$ ipython --no-banner

In [1]: import numpy as np

In [2]: import numpy.linalg as la

In [3]: np.set_printoptions(precision=2, suppress=True, linewidth=100, floatmode="fixed")

In [4]: f = np.array([-8, -4, 4, -7, 4, -9, -3])

In [5]: rng = np.random.default_rng(531)

In [6]: M = np.outer(rng.normal(size=26), f) + 0.02 * rng.normal(size=(26, 7))

In [7]: M
Out[7]: 
array([[ 14.90,   7.44,  -7.44,  13.05,  -7.44,  16.78,   5.57],
       [ -6.80,  -3.41,   3.42,  -5.98,   3.40,  -7.65,  -2.56],
       [-12.79,  -6.36,   6.37, -11.19,   6.37, -14.36,  -4.76],
       [ -3.95,  -1.98,   2.00,  -3.47,   1.98,  -4.49,  -1.49],
       [  6.55,   3.29,  -3.27,   5.75,  -3.28,   7.41,   2.45],
       [  1.38,   0.71,  -0.69,   1.22,  -0.68,   1.60,   0.54],
       [ -3.29,  -1.65,   1.60,  -2.86,   1.62,  -3.69,  -1.22],
       [ -1.60,  -0.82,   0.81,  -1.44,   0.80,  -1.85,  -0.60],
       [ -6.18,  -3.06,   3.09,  -5.39,   3.07,  -6.93,  -2.31],
       [ -5.49,  -2.74,   2.75,  -4.83,   2.79,  -6.18,  -2.02],
       [-11.54,  -5.74,   5.77, -10.08,   5.75, -12.95,  -4.33],
       [ -8.10,  -4.05,   4.03,  -7.06,   4.03,  -9.10,  -3.00],
       [  2.00,   0.97,  -0.98,   1.73,  -1.00,   2.29,   0.75],
       [ -9.03,  -4.49,   4.53,  -7.91,   4.51, -10.15,  -3.36],
       [  2.24,   1.16,  -1.12,   1.97,  -1.13,   2.55,   0.87],
       [-25.97, -12.93,  12.96, -22.71,  12.96, -29.19,  -9.74],
       [-13.67,  -6.83,   6.86, -11.98,   6.85, -15.40,  -5.11],
       [  2.21,   1.09,  -1.10,   1.96,  -1.09,   2.48,   0.82],
       [ 26.04,  13.00, -13.05,  22.80, -13.03,  29.31,   9.76],
       [-13.41,  -6.75,   6.70, -11.76,   6.73, -15.11,  -5.00],
       [  9.85,   4.91,  -4.88,   8.56,  -4.87,  11.03,   3.66],
       [  1.48,   0.76,  -0.77,   1.37,  -0.74,   1.69,   0.57],
       [  1.34,   0.63,  -0.68,   1.18,  -0.70,   1.51,   0.52],
       [ 12.18,   6.07,  -6.11,  10.66,  -6.08,  13.74,   4.57],
       [ -3.62,  -1.83,   1.77,  -3.16,   1.84,  -4.12,  -1.39],
       [  4.88,   2.44,  -2.42,   4.28,  -2.41,   5.52,   1.84]])

In [8]: cov = M.T @ M

In [9]: (M @ M.T).shape
Out[9]: (26, 26)

In [10]: la.matrix_rank(cov)
Out[10]: np.int64(7)

In [11]: np.round(la.eigvalsh(cov)[::-1], 2) + 0
Out[11]: array([11267.13,     0.02,     0.01,     0.01,     0.01,     0.01,     0.00])

In [12]: np.diag(cov)
Out[12]: array([2873.83,  715.72,  718.17, 2200.84,  717.41, 3638.71,  402.51])

In [13]: np.round(la.svd(M, compute_uv=False) ** 2, 2) + 0
Out[13]: array([11267.13,     0.02,     0.01,     0.01,     0.01,     0.01,     0.00])

In [14]: np.allclose(cov, cov.T)
Out[14]: True
